% ipython --no-banner

In [1]: import numpy as np

In [2]: np.set_printoptions(precision=3, suppress=True, linewidth=100, sign=" ")

In [3]: rnd = lambda a: np.round(a, 3) + 0

In [4]: K = np.loadtxt("out11.csv", delimiter=",")

In [5]: K
Out[5]: 
array([[-0.5, -0.1, -1.5, -0.5],
       [ 0.8,  0.3, -0.5,  1.3],
       [-1.7, -0.3, -1.4, -2. ],
       [ 1.6,  0. , -0.5,  1.3],
       [ 0.1,  0. , -0.6,  0.7],
       [ 1.6, -0.8, -0.1, -1. ],
       [ 1.2,  0.5,  0.1, -0.1],
       [ 0.1,  2.1, -0.9, -0.7],
       [-0.3,  0.7, -2.2,  0.3],
       [ 1.6,  0.2,  2.6,  0.5],
       [-0.7,  0.3, -0.6,  1. ],
       [-1.8,  0.1, -0.5,  0.3],
       [-5. , -6.5, -3.5, -6. ],
       [ 0.9,  1.7, -0.1,  1.7],
       [ 0. , -0.6, -0.4, -1.4],
       [ 0.1,  0. , -0.6, -1.5],
       [ 0.2,  1. ,  0.8,  0.5],
       [ 0.6,  1.6,  0.6, -1.4],
       [ 0.2, -0.6, -0.6, -0.2],
       [ 0.7,  0. ,  0.1,  0.9],
       [ 0. , -0.5,  0.9,  0.5]])

In [6]: cov = np.cov(K, rowvar=False)

In [7]: cov.shape
Out[7]: (4, 4)

In [8]: np.median(K, axis=0)
Out[8]: array([ 0.1,  0. , -0.5,  0.3])

In [9]: rnd(K.std(axis=0))
Out[9]: array([ 1.439,  1.629,  1.181,  1.631])

In [10]: rnd(np.linalg.eigvalsh(cov)[::-1])
Out[10]: array([ 7.073,  1.006,  0.708,  0.432])

In [11]: rnd(np.corrcoef(K.T))
Out[11]: 
array([[ 1.   ,  0.713,  0.716,  0.724],
       [ 0.713,  1.   ,  0.532,  0.745],
       [ 0.716,  0.532,  1.   ,  0.556],
       [ 0.724,  0.745,  0.556,  1.   ]])

In [12]: rnd(np.corrcoef(K[:, 0], K[:, 3])[0, 1])
Out[12]: np.float64(0.724)

In [13]: x = np.array([2, 2, 1, 2])

In [14]: rnd(K @ (2 * x))
Out[14]: 
array([ -7.4,   8.6, -18.8,  10.6,   2. ,  -1. ,   6.6,   4.2,  -1.6,  14.4,   1.2,  -6.6, -77. ,
        17. ,  -8.8,  -6.8,   8.4,   4.4,  -3.6,   6.6,   1.8])

In [15]: rnd(K @ x)
Out[15]: 
array([ -3.7,   4.3,  -9.4,   5.3,   1. ,  -0.5,   3.3,   2.1,  -0.8,   7.2,   0.6,  -3.3, -38.5,
         8.5,  -4.4,  -3.4,   4.2,   2.2,  -1.8,   3.3,   0.9])

In [16]: (K @ x).argmax()
Out[16]: np.int64(13)

In [17]: np.linalg.norm(K @ x) <= np.linalg.norm(K, 2) * np.linalg.norm(x) + 1e-9
Out[17]: np.True_

In [18]: rnd((K * x).sum(axis=1))
Out[18]: 
array([ -3.7,   4.3,  -9.4,   5.3,   1. ,  -0.5,   3.3,   2.1,  -0.8,   7.2,   0.6,  -3.3, -38.5,
         8.5,  -4.4,  -3.4,   4.2,   2.2,  -1.8,   3.3,   0.9])

In [19]: rnd(K @ np.ones(4))
Out[19]: 
array([ -2.6,   1.9,  -5.4,   2.4,   0.2,  -0.3,   1.7,   0.6,  -1.5,   4.9,   0. ,  -1.9, -21. ,
         4.2,  -2.4,  -2. ,   2.5,   1.4,  -1.2,   1.7,   0.9])

In [20]: np.sign((K @ x).round(6))
Out[20]: 
array([-1.,  1., -1.,  1.,  1., -1.,  1.,  1., -1.,  1.,  1., -1., -1.,  1., -1., -1.,  1.,  1.,
       -1.,  1.,  1.])

In [21]: z = K[:, 3] > np.median(K[:, 3])

In [22]: f = K[z].mean(axis=0) - K[~z].mean(axis=0)

In [23]: z.astype(int)
Out[23]: array([ 0,  1,  0,  1,  1,  0,  0,  0,  0,  1,  1,  0,  0,  1,  0,  0,  1,  0,  0,  1,  1])

In [24]: ((K - K.mean(axis=0)) @ f > 0).astype(int)
Out[24]: array([ 0,  1,  0,  1,  1,  1,  1,  1,  0,  1,  1,  0,  0,  1,  0,  0,  1,  1,  0,  1,  1])

In [25]: rnd((((K - K.mean(axis=0)) @ f > 0) == z).mean())
Out[25]: np.float64(0.81)

In [26]: np.argsort(-np.abs(f).round(6), kind="stable")
Out[26]: array([ 3,  2,  0,  1])

In [27]: W2 = K[[9, 4]].astype(float)

In [28]: for _ in range(5):
    ...:     z = np.linalg.norm(K[:, None] - W2, axis=-1).argmin(axis=1)
    ...:     W2 = np.array([K[z == j].mean(axis=0) for j in range(2)])
    ...: 

In [29]: z
Out[29]: array([ 1,  1,  1,  1,  1,  1,  1,  1,  1,  0,  1,  1,  1,  1,  1,  1,  1,  1,  1,  1,  1])

In [30]: np.abs(W2[1] - W2[0]).argmax()
Out[30]: np.int64(2)

In [31]: rnd(W2)
Out[31]: 
array([[ 1.6  ,  0.2  ,  2.6  ,  0.5  ],
       [-0.095, -0.055, -0.575, -0.315]])

In [32]: np.bincount(z)
Out[32]: array([  1,  20])

In [33]: X = np.load("arr.npy")

In [34]: rnd(X)
Out[34]: 
array([[ 0.453,  0.032, -0.063, -0.481, -0.108],
       [ 0.032,  0.61 , -0.479,  0.052,  0.067],
       [-0.063, -0.479,  0.392, -0.025,  0.063],
       [-0.481,  0.052, -0.025,  0.576, -0.098],
       [-0.108,  0.067,  0.063, -0.098,  0.969]])

In [35]: # equal to its transpose

In [36]: A2 = X / np.sqrt((X ** 2).mean(axis=1, keepdims=True))

In [37]: np.linalg.matrix_rank(X - X.mean(axis=1, keepdims=True))
Out[37]: np.int64(3)

In [38]: rnd(A2[4])
Out[38]: array([-0.244,  0.152,  0.143, -0.223,  2.202])

In [39]: np.linalg.matrix_rank(A2) == np.linalg.matrix_rank(X)
Out[39]: np.True_
